>>> import numpy as np
>>> np.set_printoptions(precision=1, suppress=True, linewidth=160)
>>> basis = np.array([[3, 3, 3, 2, 1, 2, 0, 3, 0, 0, 0, 2],
...     [1, 3, 0, 3, 3, 2, 3, 1, 2, 0, 3, 1]])
>>> rng = np.random.default_rng(66315)
>>> J = rng.normal(size=(31, 2)) @ basis + np.array([-2, 3, 3, 3, -2, -3, 3, -2, 0, -3, -2, 2])
>>> print(J.round(1) + 0)
[[-2.8  0.5  3.   0.5 -4.5 -4.6  0.5 -2.8 -1.6 -3.  -4.5  1.2]
 [-6.2 -0.1 -1.8  1.5 -1.9 -5.1  4.6 -6.2  1.1 -3.  -0.4 -0.6]
 [-1.4  0.3  5.2 -0.4 -6.2 -4.8 -1.9 -1.4 -3.3 -3.  -6.9  1.8]
 [-3.7 -1.   2.5 -0.8 -5.6 -5.6 -0.4 -3.7 -2.3 -3.  -5.4  0.5]
 [-5.4  2.  -1.5  3.5  0.  -3.7  6.5 -5.4  2.3 -3.   1.5  0.1]
 [-0.3  2.5  5.7  1.6 -4.3 -3.3 -0.2 -0.3 -2.1 -3.  -5.2  2.8]
 [-3.9 -0.3  1.8  0.1 -4.5 -5.2  1.  -3.9 -1.4 -3.  -4.   0.5]
 [-2.3  2.8  2.7  2.9 -2.  -3.1  3.2 -2.3  0.1 -3.  -1.8  1.8]
 [-0.3  6.2  3.9  5.9  0.6 -0.9  5.3 -0.3  1.5 -3.   0.3  3.4]
 [-4.4 -1.4  1.6 -0.9 -5.4 -5.9  0.  -4.4 -2.  -3.  -5.   0.1]
 [-5.2 -2.   0.8 -1.3 -5.5 -6.3  0.2 -5.2 -1.8 -3.  -4.8 -0.4]
 [-4.6  1.9 -0.3  3.  -0.9 -3.8  5.2 -4.6  1.5 -3.   0.2  0.5]
 [-4.  -1.9  2.5 -1.8 -6.6 -6.3 -1.5 -4.  -3.  -3.  -6.5  0.2]
 [-2.   1.7  3.7  1.5 -3.7 -3.9  1.1 -2.  -1.3 -3.  -3.9  1.8]
 [-4.5 -0.1  0.8  0.6 -3.6 -5.1  2.1 -4.5 -0.6 -3.  -2.9  0.2]
 [-4.8  1.  -0.2  2.  -1.9 -4.4  4.2 -4.8  0.8 -3.  -0.8  0.2]
 [-1.1  2.9  4.5  2.4 -3.1 -3.1  1.4 -1.1 -1.1 -3.  -3.6  2.5]
 [-0.2  7.   3.7  6.8  1.6 -0.3  6.3 -0.2  2.2 -3.   1.3  3.6]
 [ 2.4  6.   8.1  4.3 -2.4 -1.   0.9  2.4 -1.4 -3.  -4.1  4.7]
 [-2.4  2.5  2.7  2.6 -2.2 -3.3  2.9 -2.4 -0.1 -3.  -2.1  1.7]
 [ 0.3  7.4  4.3  6.9  1.5 -0.1  6.1  0.3  2.  -3.   1.1  3.9]
 [-2.   1.1  4.   0.8 -4.6 -4.3  0.1 -2.  -1.9 -3.  -4.9  1.7]
 [ 1.9  9.5  5.5  8.7  2.9  1.4  7.   1.9  2.7 -3.   2.   5. ]
 [-2.2  3.3  2.6  3.4 -1.4 -2.8  3.7 -2.2  0.5 -3.  -1.3  1.9]
 [ 1.1  5.8  6.3  4.7 -1.4 -1.1  2.5  1.1 -0.3 -3.  -2.5  4. ]
 [-3.1  3.1  1.3  3.6 -0.8 -3.   4.7 -3.1  1.2 -3.  -0.3  1.5]
 [-5.9 -1.3 -0.7 -0.1 -3.8 -5.9  2.4 -5.9 -0.4 -3.  -2.6 -0.7]
 [ 2.9 10.9  6.4  9.7  3.6  2.2  7.5  2.9  3.  -3.   2.5  5.7]
 [-1.8  3.7  3.   3.7 -1.3 -2.5  3.8 -1.8  0.5 -3.  -1.2  2.2]
 [ 2.1  5.6  7.8  4.  -2.6 -1.2  0.8  2.1 -1.5 -3.  -4.2  4.5]
 [-2.8  1.7  2.4  1.9 -2.9 -3.9  2.3 -2.8 -0.4 -3.  -2.7  1.4]]
>>> w1 = np.array([[-8, -7, -5, -9],
...     [5, -3, 5, -1],
...     [9, -5, 7, 8],
...     [6, -4, -2, -7],
...     [-3, -3, -9, -6],
...     [-4, -7, -4, -8],
...     [9, 3, 9, -6],
...     [8, -2, 1, 5],
...     [-9, 5, 4, -9],
...     [2, 2, -6, -8],
...     [6, -1, -6, 9],
...     [5, -8, 0, -6]])
>>> beta = np.array([0, 1, 1, 1])
>>> hid = np.maximum(J @ w1 + beta, 0)
>>> print(np.linalg.matrix_rank(hid))
4
>>> print((hid > 0).astype(int))
[[1 1 1 1]
 [1 1 1 1]
 [1 1 1 1]
 [1 1 1 1]
 [1 1 1 0]
 [1 0 1 1]
 [1 1 1 1]
 [1 1 1 1]
 [1 0 1 0]
 [1 1 1 1]
 [1 1 1 1]
 [1 1 1 1]
 [1 1 1 1]
 [1 1 1 1]
 [1 1 1 1]
 [1 1 1 1]
 [1 0 1 1]
 [1 0 1 0]
 [1 0 1 1]
 [1 1 1 1]
 [1 0 1 0]
 [1 1 1 1]
 [1 0 1 0]
 [1 1 1 1]
 [1 0 1 0]
 [1 1 1 0]
 [1 1 1 1]
 [1 0 1 0]
 [1 0 1 1]
 [1 0 1 1]
 [1 1 1 1]]
>>> basis = np.array([[3, -3], [-1, -2], [-2, -3], [2, -2]])
>>> print(w1 @ basis)
[[-25  71]
 [  6 -22]
 [ 34 -54]
 [ 12  10]
 [  0  54]
 [-13  54]
 [ -6 -48]
 [ 34 -33]
 [-58  23]
 [  0  24]
 [ 49 -16]
 [ 11  13]]
